% ipython --no-banner

In [1]: import numpy as np

In [2]: np.set_printoptions(precision=2, suppress=True, linewidth=200, legacy="1.25")

In [3]: tidy = lambda a: np.round(a, 2) + 0

In [4]: J = np.arange(35).reshape(7, 5) + 5

In [5]: J
Out[5]: 
array([[ 5,  6,  7,  8,  9],
       [10, 11, 12, 13, 14],
       [15, 16, 17, 18, 19],
       [20, 21, 22, 23, 24],
       [25, 26, 27, 28, 29],
       [30, 31, 32, 33, 34],
       [35, 36, 37, 38, 39]])

In [6]: # null space of dimension 3

In [7]: Uu, sig, Vt = np.linalg.svd(J)

In [8]: evecs = Vt[:(sig > 1e-8).sum()]

In [9]: rng = np.random.default_rng(289)

In [10]: vec = J[3] + 3 * J[1] + rng.integers(2) * np.eye(5)[4]

In [11]: vec
Out[11]: array([50., 54., 58., 62., 67.])

In [12]: tidy(np.linalg.norm(vec - evecs.T @ evecs @ vec))
Out[12]: 0.63

In [13]: tidy(evecs.T @ evecs)
Out[13]: 
array([[ 0.6,  0.4,  0.2,  0. , -0.2],
       [ 0.4,  0.3,  0.2,  0.1,  0. ],
       [ 0.2,  0.2,  0.2,  0.2,  0.2],
       [ 0. ,  0.1,  0.2,  0.3,  0.4],
       [-0.2,  0. ,  0.2,  0.4,  0.6]])

In [14]: np.linalg.matrix_rank(np.vstack([J, vec]))
Out[14]: 3

In [15]: ang = np.radians(180)

In [16]: Rm = np.eye(5)

In [17]: Rm[2, 2] = Rm[1, 1] = np.cos(ang)

In [18]: Rm[2, 1], Rm[1, 2] = -np.sin(ang), np.sin(ang)

In [19]: tidy(Rm)
Out[19]: 
array([[ 1.,  0.,  0.,  0.,  0.],
       [ 0., -1.,  0.,  0.,  0.],
       [ 0.,  0., -1.,  0.,  0.],
       [ 0.,  0.,  0.,  1.,  0.],
       [ 0.,  0.,  0.,  0.,  1.]])

In [20]: B = J @ Rm.T

In [21]: tidy(np.linalg.det(Rm)), np.trace(Rm)
Out[21]: (1.0, 1.0)

In [22]: np.allclose(J @ J.T, B @ B.T)
Out[22]: True

In [23]: tidy(np.linalg.svd(J, compute_uv=False)), tidy(np.linalg.svd(B, compute_uv=False))
Out[23]: 
(array([143.17,   3.46,   0.  ,   0.  ,   0.  ]),
 array([143.17,   3.46,   0.  ,   0.  ,   0.  ]))

In [24]: tidy(B)
Out[24]: 
array([[  5.,  -6.,  -7.,   8.,   9.],
       [ 10., -11., -12.,  13.,  14.],
       [ 15., -16., -17.,  18.,  19.],
       [ 20., -21., -22.,  23.,  24.],
       [ 25., -26., -27.,  28.,  29.],
       [ 30., -31., -32.,  33.,  34.],
       [ 35., -36., -37.,  38.,  39.]])

In [25]: np.abs(B - J).max(axis=0)
Out[25]: array([ 0., 72., 74.,  0.,  0.])

In [26]: np.allclose(np.linalg.norm(J, axis=1), np.linalg.norm(B, axis=1))
Out[26]: True

In [27]: Uu, sig, Vt = np.linalg.svd(J)

In [28]: tidy(sig)
Out[28]: array([143.17,   3.46,   0.  ,   0.  ,   0.  ])

In [29]: B = Uu[:, :2] @ np.diag(sig[:2]) @ Vt[:2]

In [30]: tidy(np.linalg.norm(J - B) / np.linalg.norm(J))
Out[30]: 0.0

In [31]: tidy(np.linalg.norm(J - B, 2)), tidy(sig[2])
Out[31]: (0.0, 0.0)

In [32]: X = np.loadtxt("dump.csv", delimiter=",")

In [33]: X
Out[33]: 
array([[ 1.,  1.,  1.,  1., -1., -1., -1., -1.],
       [ 1., -1., -1.,  1., -1.,  1.,  1., -1.],
       [ 1.,  1., -1., -1.,  1.,  1., -1., -1.],
       [ 1.,  1., -1., -1., -1., -1.,  1.,  1.],
       [ 1., -1., -1.,  1.,  1., -1., -1.,  1.],
       [ 1.,  1.,  1.,  1.,  1.,  1.,  1.,  1.],
       [ 1., -1.,  1., -1., -1.,  1., -1.,  1.],
       [ 1., -1.,  1., -1.,  1., -1.,  1., -1.]])

In [34]: Q, Rm = np.linalg.qr(X)

In [35]: tidy(Q)
Out[35]: 
array([[-0.35,  0.35,  0.35,  0.35,  0.35,  0.35, -0.35,  0.35],
       [-0.35, -0.35, -0.35,  0.35,  0.35, -0.35,  0.35,  0.35],
       [-0.35,  0.35, -0.35, -0.35, -0.35, -0.35, -0.35,  0.35],
       [-0.35,  0.35, -0.35, -0.35,  0.35,  0.35,  0.35, -0.35],
       [-0.35, -0.35, -0.35,  0.35, -0.35,  0.35, -0.35, -0.35],
       [-0.35,  0.35,  0.35,  0.35, -0.35, -0.35,  0.35, -0.35],
       [-0.35, -0.35,  0.35, -0.35,  0.35, -0.35, -0.35, -0.35],
       [-0.35, -0.35,  0.35, -0.35, -0.35,  0.35,  0.35,  0.35]])

In [36]: Q.shape, Rm.shape
Out[36]: ((8, 8), (8, 8))

In [37]: np.allclose(Rm.T @ Rm, X.T @ X)
Out[37]: True

In [38]: tidy(abs(Rm[0, 0])), tidy(np.linalg.norm(X[:, 0]))
Out[38]: (2.83, 2.83)

In [39]: tidy(Q.T @ Q)
Out[39]: 
array([[1., 0., 0., 0., 0., 0., 0., 0.],
       [0., 1., 0., 0., 0., 0., 0., 0.],
       [0., 0., 1., 0., 0., 0., 0., 0.],
       [0., 0., 0., 1., 0., 0., 0., 0.],
       [0., 0., 0., 0., 1., 0., 0., 0.],
       [0., 0., 0., 0., 0., 1., 0., 0.],
       [0., 0., 0., 0., 0., 0., 1., 0.],
       [0., 0., 0., 0., 0., 0., 0., 1.]])

In [40]: tidy(Q @ Q.T)
Out[40]: 
array([[1., 0., 0., 0., 0., 0., 0., 0.],
       [0., 1., 0., 0., 0., 0., 0., 0.],
       [0., 0., 1., 0., 0., 0., 0., 0.],
       [0., 0., 0., 1., 0., 0., 0., 0.],
       [0., 0., 0., 0., 1., 0., 0., 0.],
       [0., 0., 0., 0., 0., 1., 0., 0.],
       [0., 0., 0., 0., 0., 0., 1., 0.],
       [0., 0., 0., 0., 0., 0., 0., 1.]])

In [41]: tidy(np.linalg.svd(Q, compute_uv=False))
Out[41]: array([1., 1., 1., 1., 1., 1., 1., 1.])

In [42]: tidy(np.linalg.pinv(Q))
Out[42]: 
array([[-0.35, -0.35, -0.35, -0.35, -0.35, -0.35, -0.35, -0.35],
       [ 0.35, -0.35,  0.35,  0.35, -0.35,  0.35, -0.35, -0.35],
       [ 0.35, -0.35, -0.35, -0.35, -0.35,  0.35,  0.35,  0.35],
       [ 0.35,  0.35, -0.35, -0.35,  0.35,  0.35, -0.35, -0.35],
       [ 0.35,  0.35, -0.35,  0.35, -0.35, -0.35,  0.35, -0.35],
       [ 0.35, -0.35, -0.35,  0.35,  0.35, -0.35, -0.35,  0.35],
       [-0.35,  0.35, -0.35,  0.35, -0.35,  0.35, -0.35,  0.35],
       [ 0.35,  0.35,  0.35, -0.35, -0.35, -0.35, -0.35,  0.35]])

In [43]: feats = np.loadtxt("mat.csv", delimiter=",")

In [44]: feats
Out[44]: 
array([[0., 2., 0., 0., 0., 0., 0., 0., 0.],
       [2., 1., 2., 0., 0., 0., 0., 0., 0.],
       [0., 2., 2., 2., 0., 0., 0., 0., 0.],
       [0., 0., 2., 3., 2., 0., 0., 0., 0.],
       [0., 0., 0., 2., 3., 2., 0., 0., 0.],
       [0., 0., 0., 0., 2., 0., 2., 0., 0.],
       [0., 0., 0., 0., 0., 2., 1., 2., 0.],
       [0., 0., 0., 0., 0., 0., 2., 2., 2.],
       [0., 0., 0., 0., 0., 0., 0., 2., 0.]])

In [45]: # rank 8

In [46]: rk = np.linalg.matrix_rank(feats)

In [47]: rk
Out[47]: 8

In [48]: N = np.linalg.svd(feats)[2][rk:].T

In [49]: N.shape
Out[49]: (9, 1)

In [50]: [int(np.linalg.matrix_rank(np.delete(feats, i, axis=0))) for i in range(9)]
Out[50]: [8, 7, 8, 8, 8, 8, 8, 7, 8]

In [51]: tidy(N[:, 0] / N[np.abs(N[:, 0]).round(6).argmax(), 0])
Out[51]: array([ 1.  ,  0.  , -1.  ,  1.  , -0.5 , -0.25,  0.5 ,  0.  , -0.5 ])

In [52]: np.allclose(feats @ N, 0)
Out[52]: True

In [53]: tidy(feats @ N)
Out[53]: 
array([[0.],
       [0.],
       [0.],
       [0.],
       [0.],
       [0.],
       [0.],
       [0.],
       [0.]])

In [54]: [int(np.linalg.matrix_rank(feats[:, :j + 1])) for j in range(9)]
Out[54]: [1, 2, 3, 4, 5, 6, 7, 8, 8]

In [55]: np.linalg.matrix_rank(feats.T @ feats), np.linalg.matrix_rank(feats @ feats.T)
Out[55]: (8, 8)

In [56]: [int(np.linalg.matrix_rank(feats[:i])) for i in range(1, len(feats) + 1)]
Out[56]: [1, 2, 3, 4, 5, 6, 7, 8, 8]

In [57]: C2 = feats.T @ feats

In [58]: tidy(np.linalg.eigvalsh(C2)[::-1])
Out[58]: array([36.6 , 20.79, 15.14,  6.78,  5.35,  4.48,  1.54,  1.32,  0.  ])

In [59]: tidy(np.linalg.svd(feats, compute_uv=False) ** 2)
Out[59]: array([36.6 , 20.79, 15.14,  6.78,  5.35,  4.48,  1.54,  1.32,  0.  ])

In [60]: feats.inv()
---------------------------------------------------------------------------
AttributeError                            Traceback (most recent call last)
Cell In[60], line 1
----> 1 feats.inv()

AttributeError: 'numpy.ndarray' object has no attribute 'inv'

In [61]: tidy(np.linalg.matrix_power(feats, 4))
Out[61]: 
array([[ 36.,  50.,  76.,  48.,  16.,   0.,   0.,   0.,   0.],
       [ 50., 137., 174., 164.,  72.,  16.,   0.,   0.,   0.],
       [ 76., 174., 312., 362., 236.,  64.,  16.,   0.,   0.],
       [ 48., 164., 362., 565., 472., 172.,  56.,  16.,   0.],
       [ 16.,  72., 236., 472., 501., 206., 116.,  48.,  16.],
       [  0.,  16.,  64., 172., 206., 136.,  82.,  92.,  24.],
       [  0.,   0.,  16.,  56., 116.,  82., 153., 150.,  76.],
       [  0.,   0.,   0.,  16.,  48.,  92., 150., 212.,  88.],
       [  0.,   0.,   0.,   0.,  16.,  24.,  76.,  88.,  48.]])

In [62]: np.allclose(feats @ feats.T, feats.T @ feats)
Out[62]: True

In [63]: np.linalg.determinant(feats)
---------------------------------------------------------------------------
AttributeError                            Traceback (most recent call last)
Cell In[63], line 1
----> 1 np.linalg.determinant(feats)

AttributeError: module 'numpy.linalg' has no attribute 'determinant'

In [64]: E = np.load("run8.npy")

In [65]: E
Out[65]: 
array([[  2,   0,  -1,   3,   1,  -2,   1,  -2,   1],
       [  0,   2,  -1,   3,  -1,  -1,   4,  -4,   0],
       [  2,   0,   1,   5,  -2,  -4,   4,  -5,   2],
       [  4,  -1,  -2,   5,   0,  -5,   3,  -8,  -1],
       [  2,   2,  -4,   7,   3,  -7,   0,  -7,   2],
       [  5,  -1,  -5,   8,   5,  -5,  -2,  -5,   1],
       [  3,   2,  -2,   6,   5,  -4,   0,  -5,   2],
       [  6,  -1,  -5,   3,   2,  -7,   0,  -5,   1],
       [  7,  -4,  -2,   2,   2,  -8,  -3,  -4,   3],
       [  5,  -1,  -1,   5,   1,  -5,   0,  -7,   4],
       [  3,  -4,  -4,   8,  -2,  -8,   2,  -6,   1],
       [  1,  -3,  -3,  10,   1,  -6,   4,  -7,   4],
       [ -2,   0,  -5,   9,   0,  -8,   1,  -7,   3],
       [ -3,   1,  -2,  10,   2, -11,   4,  -7,   2],
       [  0,  -2,  -5,   9,   5,  -8,   5,  -7,   4],
       [  1,   0,  -4,   7,   6,  -7,   7,  -4,   7],
       [ -1,  -1,  -5,   9,   8, -10,   8,  -1,   7],
       [  2,   1,  -4,  11,   8,  -9,  10,  -3,  10],
       [  1,  -1,  -4,   8,   7,  -8,   9,  -1,  11],
       [  4,  -3,  -1,   8,   9,  -5,   6,  -2,  14],
       [  2,  -4,   2,   7,   6,  -6,   3,  -3,  13],
       [  3,  -3,   0,   6,   6,  -5,   6,  -6,  13],
       [  5,  -5,   1,   7,   3,  -5,   3,  -8,  10],
       [  8,  -8,  -2,   6,   2,  -6,   1, -10,  11],
       [  9, -10,  -3,   7,   2,  -4,   4,  -9,  14],
       [ 11, -11,  -1,   8,   4,  -3,   3,  -6,  15],
       [ 13,  -9,   2,  11,   7,  -2,   5,  -8,  14],
       [ 12, -12,   1,   8,   4,  -2,   6, -11,  11],
       [ 12, -11,   1,   9,   6,  -3,   9,  -8,  14],
       [ 14, -12,   0,   8,   6,  -3,  12, -11,  12],
       [ 13, -10,  -3,   9,   3,  -5,  12, -12,  12],
       [ 15,  -9,  -3,  10,   3,  -5,  13, -14,  15],
       [ 16, -10,  -5,   8,   5,  -6,  12, -13,  14],
       [ 14,  -9,  -4,   7,   5,  -4,  13, -11,  13],
       [ 13, -10,  -2,  10,   5,  -2,  16, -11,  10]])

In [66]: z = E[:, 6] > np.median(E[:, 6])

In [67]: u = E[z].mean(axis=0) - E[~z].mean(axis=0)

In [68]: tidy(u)
Out[68]: array([ 4.57, -3.89, -0.2 ,  2.36,  4.02,  0.28,  7.63, -1.63,  6.68])

In [69]: ((E - E.mean(axis=0)) @ u > 0).astype(int)
Out[69]: array([0, 0, 0, 0, 0, 0, 0, 0, 0, 0, 0, 0, 0, 0, 0, 0, 0, 1, 1, 1, 1, 1, 0, 1, 1, 1, 1, 1, 1, 1, 1, 1, 1, 1, 1])

In [70]: z.astype(int)
Out[70]: array([0, 0, 0, 0, 0, 0, 0, 0, 0, 0, 0, 0, 0, 0, 1, 1, 1, 1, 1, 1, 0, 1, 0, 0, 0, 0, 1, 1, 1, 1, 1, 1, 1, 1, 1])

In [71]: C2 = np.cov(E, rowvar=False)

In [72]: np.argwhere(np.triu(np.abs(np.corrcoef(E.T)) > 0.8, 1))
Out[72]: array([[0, 1]])

In [73]: np.argsort(-E.std(axis=0).round(6), kind="stable")
Out[73]: array([0, 8, 6, 1, 7, 4, 5, 3, 2])

In [74]: B = np.c_[E[:, :3] @ np.array([[-2, 0, 0], [0, 1, 2], [0, 1, -1]]), np.array([-1, 1, -2, 3, -2, 2, 0, 3, -2, 3, 3, -2, 2, 0, 0, -1, -1, -3, 0, 2, 1, -3, -3, -1, -2, -1, -3, 0, 1, 2, -2, -2, 3, 2, -1])]

In [75]: B
Out[75]: 
array([[ -4,  -1,   1,  -1],
       [  0,   1,   5,   1],
       [ -4,   1,  -1,  -2],
       [ -8,  -3,   0,   3],
       [ -4,  -2,   8,  -2],
       [-10,  -6,   3,   2],
       [ -6,   0,   6,   0],
       [-12,  -6,   3,   3],
       [-14,  -6,  -6,  -2],
       [-10,  -2,  -1,   3],
       [ -6,  -8,  -4,   3],
       [ -2,  -6,  -3,  -2],
       [  4,  -5,   5,   2],
       [  6,  -1,   4,   0],
       [  0,  -7,   1,   0],
       [ -2,  -4,   4,  -1],
       [  2,  -6,   3,  -1],
       [ -4,  -3,   6,  -3],
       [ -2,  -5,   2,   0],
       [ -8,  -4,  -5,   2],
       [ -4,  -2, -10,   1],
       [ -6,  -3,  -6,  -3],
       [-10,  -4, -11,  -3],
       [-16, -10, -14,  -1],
       [-18, -13, -17,  -2],
       [-22, -12, -21,  -1],
       [-26,  -7, -20,  -3],
       [-24, -11, -25,   0],
       [-24, -10, -23,   1],
       [-28, -12, -24,   2],
       [-26, -13, -17,  -2],
       [-30, -12, -15,  -2],
       [-32, -15, -15,   3],
       [-28, -13, -14,   2],
       [-26, -12, -18,  -1]])

In [76]: np.linalg.matrix_rank(B)
Out[76]: 4

In [77]: tidy(np.linalg.lstsq(E, B[:, 0])[0])
Out[77]: array([-2.,  0.,  0.,  0.,  0.,  0.,  0.,  0.,  0.])
